% ipython --no-banner

In [1]: import numpy as np

In [2]: from numpy import linalg as LA

In [3]: np.set_printoptions(precision=2, suppress=True, linewidth=120)

In [4]: A2 = np.array([[-1.4], [1.4], [1.9]])

In [5]: Z = np.array([[0.9, 1.5, -0.2, 0.2, -0.9]])

In [6]: M = A2 @ Z

In [7]: M
Out[7]: 
array([[-1.26, -2.1 ,  0.28, -0.28,  1.26],
       [ 1.26,  2.1 , -0.28,  0.28, -1.26],
       [ 1.71,  2.85, -0.38,  0.38, -1.71]])

In [8]: U, sigma, VT = LA.svd(M)

In [9]: vecs = VT[:(sigma > 1e-8).sum()]

In [10]: rng = np.random.default_rng(42)

In [11]: x = M[1] + 4 * M[2] + rng.integers(2) * np.eye(5)[1]

In [12]: x
Out[12]: array([ 8.1, 13.5, -1.8,  1.8, -8.1])

In [13]: np.allclose(vecs.T @ vecs @ x, x)
Out[13]: True

In [14]: print(vecs.T @ vecs)
[[ 0.21  0.34 -0.05  0.05 -0.21]
 [ 0.34  0.57 -0.08  0.08 -0.34]
 [-0.05 -0.08  0.01 -0.01  0.05]
 [ 0.05  0.08 -0.01  0.01 -0.05]
 [-0.21 -0.34  0.05 -0.05  0.21]]

In [15]: LA.matrix_rank(np.vstack([M, x]))
Out[15]: np.int64(1)

In [16]: W1 = np.array([[0, 0, -2, -2],
    ...:     [0, -2, 1, 0],
    ...:     [-2, 2, 2, 1],
    ...:     [-1, 1, 2, 0],
    ...:     [-1, -2, 1, 0]])

In [17]: coef = np.array([-2, 1, 0, -1])

In [18]: act = np.maximum(M @ W1 + coef, 0)

In [19]: LA.matrix_rank(act)
Out[19]: np.int64(2)

In [20]: (act > 0).astype(int)
Out[20]: 
array([[0, 1, 1, 1],
       [0, 0, 0, 0],
       [1, 0, 0, 0]])

In [21]: (act > 0).mean(axis=0)
Out[21]: array([0.33, 0.33, 0.33, 0.33])

In [22]: print(act)
[[0.   2.96 1.68 1.8 ]
 [0.   0.   0.   0.  ]
 [0.09 0.   0.   0.  ]]

In [23]: Z = np.array([[-4, -1], [5, -2], [0, 0], [-1, -2]])

In [24]: (act @ Z).round(6).argmax(axis=1)
Out[24]: array([0, 0, 1])

In [25]: act @ Z
Out[25]: 
array([[13.  , -9.52],
       [ 0.  ,  0.  ],
       [-0.36, -0.09]])

In [26]: W1 @ Z
Out[26]: 
array([[  2,   4],
       [-10,   4],
       [ 17,  -4],
       [  9,  -1],
       [ -6,   5]])

In [27]: U, sigma, VT = LA.svd(M)

In [28]: np.argmax(sigma[:-1] / (sigma[1:] + 1e-6)) + 1
Out[28]: np.int64(1)

In [29]: A2 = U[:, :1] @ np.diag(sigma[:1]) @ VT[:1]

In [30]: round(LA.norm(M - A2, 2), 2), np.round(sigma[1], 2)
Out[30]: (np.float64(0.0), np.float64(0.0))

In [31]: LA.matrix_rank(A2)
Out[31]: np.int64(1)

In [32]: round(LA.norm(M - A2) / LA.norm(M), 2)
Out[32]: np.float64(0.0)

In [33]: t3 = np.stack([M, -1 * M, M[::-1]])

In [34]: LA.matrix_rank(t3.reshape(3, -1))
Out[34]: np.int64(2)

In [35]: LA.norm(t3, axis=(1, 2))
Out[35]: array([5.45, 5.45, 5.45])

In [36]: W0 = np.load("out7.npy")

In [37]: print(W0)
[[0.11 0.33 0.33 0.22]
 [0.22 0.44 0.22 0.11]
 [0.43 0.   0.43 0.14]
 [0.43 0.29 0.14 0.14]]

In [38]: vals, vecs = LA.eig(W0)

In [39]: np.sort(LA.eigvals(W0 @ W0))
Out[39]: array([0.01, 0.06, 0.07, 1.  ])

In [40]: np.round(W0 @ vecs[:, 0] - vals[0] * vecs[:, 0], 2) + 0
Out[40]: array([0., 0., 0., 0.])

In [41]: vals
Out[41]: array([ 1.  , -0.25,  0.12,  0.26])

In [42]: np.round(np.einsum("ij,ji->", W0, W0), 2)
Out[42]: np.float64(1.14)

In [43]: LA.eigvals(W0)
Out[43]: array([ 1.  , -0.25,  0.12,  0.26])

In [44]: round(float(np.einsum("ii->", W0)), 2)
Out[44]: 1.13

In [45]: print(round(LA.det(W0.T), 2))
-0.01

In [46]: np.kron(np.eye(2, dtype=int), W0)
Out[46]: 
array([[0.11, 0.33, 0.33, 0.22, 0.  , 0.  , 0.  , 0.  ],
       [0.22, 0.44, 0.22, 0.11, 0.  , 0.  , 0.  , 0.  ],
       [0.43, 0.  , 0.43, 0.14, 0.  , 0.  , 0.  , 0.  ],
       [0.43, 0.29, 0.14, 0.14, 0.  , 0.  , 0.  , 0.  ],
       [0.  , 0.  , 0.  , 0.  , 0.11, 0.33, 0.33, 0.22],
       [0.  , 0.  , 0.  , 0.  , 0.22, 0.44, 0.22, 0.11],
       [0.  , 0.  , 0.  , 0.  , 0.43, 0.  , 0.43, 0.14],
       [0.  , 0.  , 0.  , 0.  , 0.43, 0.29, 0.14, 0.14]])

In [47]: print(round(float(LA.det(W0[::-1])), 2))
-0.01

In [48]: np.round(LA.eigvals(W0).sum().real, 2)
Out[48]: np.float64(1.13)
